In [1]: import numpy as np

In [2]: from numpy import linalg as LA

In [3]: np.set_printoptions(precision=2, suppress=True, linewidth=120)

In [4]: def rd(a):
   ...:     return np.round(a, 2) + 0
   ...: 

In [5]: rng = np.random.default_rng(329778)

In [6]: labels = rng.integers(0, 2, 4)

In [7]: arr = np.array([[1, 2, -3, 3], [-1, 0, 2, -2], [-1, -2, 0, 1], [-2, 1, 2, 1]]) * (labels[:, None] == labels)

In [8]: arr
Out[8]: 
array([[ 1,  0, -3,  0],
       [ 0,  0,  0, -2],
       [-1,  0,  0,  0],
       [ 0,  1,  0,  1]])

In [9]: O, Rm = LA.qr(arr)

In [10]: O.shape, Rm.shape
Out[10]: ((4, 4), (4, 4))

In [11]: rd(abs(Rm[0, 0])), rd(LA.norm(arr[:, 0]))
Out[11]: (np.float64(1.41), np.float64(1.41))

In [12]: rd(np.trace(O @ O.T))
Out[12]: np.float64(4.0)

In [13]: rd(O.T @ O)
Out[13]: 
array([[1., 0., 0., 0.],
       [0., 1., 0., 0.],
       [0., 0., 1., 0.],
       [0., 0., 0., 1.]])

In [14]: rd(Rm)
Out[14]: 
array([[-1.41,  0.  ,  2.12,  0.  ],
       [ 0.  , -1.  ,  0.  , -1.  ],
       [ 0.  ,  0.  , -2.12,  0.  ],
       [ 0.  ,  0.  ,  0.  ,  2.  ]])

In [15]: np.allclose(Rm.T @ Rm, arr.T @ arr)
Out[15]: True

In [16]: proj = np.triu(np.array([[3, -2, -1, -2], [0, 1, -1, 3], [-2, 3, 3, -2], [1, 2, -3, 0]]), 1) + np.eye(4)

In [17]: out = proj @ arr @ LA.inv(proj)

In [18]: rd(LA.det(out))
Out[18]: np.float64(-6.0)

In [19]: np.trace(out), np.trace(arr)
Out[19]: (np.float64(2.0), np.int64(2))

In [20]: proj @ arr - arr @ proj
Out[20]: 
array([[ 1.,  0.,  1., -2.],
       [ 1.,  3.,  0.,  3.],
       [ 0., -4., -1., -4.],
       [ 0.,  0.,  1., -3.]])

In [21]: rd(LA.norm(arr, axis=1))
Out[21]: array([3.16, 2.  , 1.  , 1.41])

In [22]: rd(LA.norm(arr[2], 1)), rd(LA.norm(arr[2], np.inf))
Out[22]: (np.float64(1.0), np.float64(1.0))

In [23]: arr[2] @ arr[0]
Out[23]: np.int64(-1)

In [24]: rd(LA.norm(arr, 2))
Out[24]: np.float64(3.18)

In [25]: rd(LA.norm(arr, "nuc"))
Out[25]: np.float64(7.29)

In [26]: LA.norm(arr, axis=1).argmax()
Out[26]: np.int64(0)

In [27]: rd(LA.norm(arr) ** 2 / LA.norm(arr, 2) ** 2)
Out[27]: np.float64(1.68)

In [28]: M = np.array([[9.02, 1.0, 8.0, 4.0, 7.0, 4.0],
    ...:     [8.0, 9.02, 6.0, 0.0, 0.0, 6.0],
    ...:     [1.0, 5.0, 6.02, 2.0, 3.0, 3.0],
    ...:     [0.0, 5.0, 0.0, 5.02, 7.0, 5.0],
    ...:     [5.0, 3.0, 9.0, 7.0, 5.02, 2.0],
    ...:     [9.0, 1.0, 8.0, 4.0, 7.0, 4.02]])

In [29]: M
Out[29]: 
array([[9.02, 1.  , 8.  , 4.  , 7.  , 4.  ],
       [8.  , 9.02, 6.  , 0.  , 0.  , 6.  ],
       [1.  , 5.  , 6.02, 2.  , 3.  , 3.  ],
       [0.  , 5.  , 0.  , 5.02, 7.  , 5.  ],
       [5.  , 3.  , 9.  , 7.  , 5.02, 2.  ],
       [9.  , 1.  , 8.  , 4.  , 7.  , 4.02]])

In [30]: rd(np.diff(M, axis=0))
Out[30]: 
array([[-1.02,  8.02, -2.  , -4.  , -7.  ,  2.  ],
       [-7.  , -4.02,  0.02,  2.  ,  3.  , -3.  ],
       [-1.  ,  0.  , -6.02,  3.02,  4.  ,  2.  ],
       [ 5.  , -2.  ,  9.  ,  1.98, -1.98, -3.  ],
       [ 4.  , -2.  , -1.  , -3.  ,  1.98,  2.02]])

In [31]: rd(M - M[0])
Out[31]: 
array([[ 0.  ,  0.  ,  0.  ,  0.  ,  0.  ,  0.  ],
       [-1.02,  8.02, -2.  , -4.  , -7.  ,  2.  ],
       [-8.02,  4.  , -1.98, -2.  , -4.  , -1.  ],
       [-9.02,  4.  , -8.  ,  1.02,  0.  ,  1.  ],
       [-4.02,  2.  ,  1.  ,  3.  , -1.98, -2.  ],
       [-0.02,  0.  ,  0.  ,  0.  ,  0.  ,  0.02]])

In [32]: np.count_nonzero(M)
Out[32]: np.int64(32)

In [33]: rd(M.sum(axis=1))
Out[33]: array([33.02, 29.02, 20.02, 22.02, 31.02, 33.02])

In [34]: rd(LA.svd(M, compute_uv=False))
Out[34]: array([29.29,  9.96,  9.05,  5.39,  2.32,  0.01])

In [35]: M.shape
Out[35]: (6, 6)
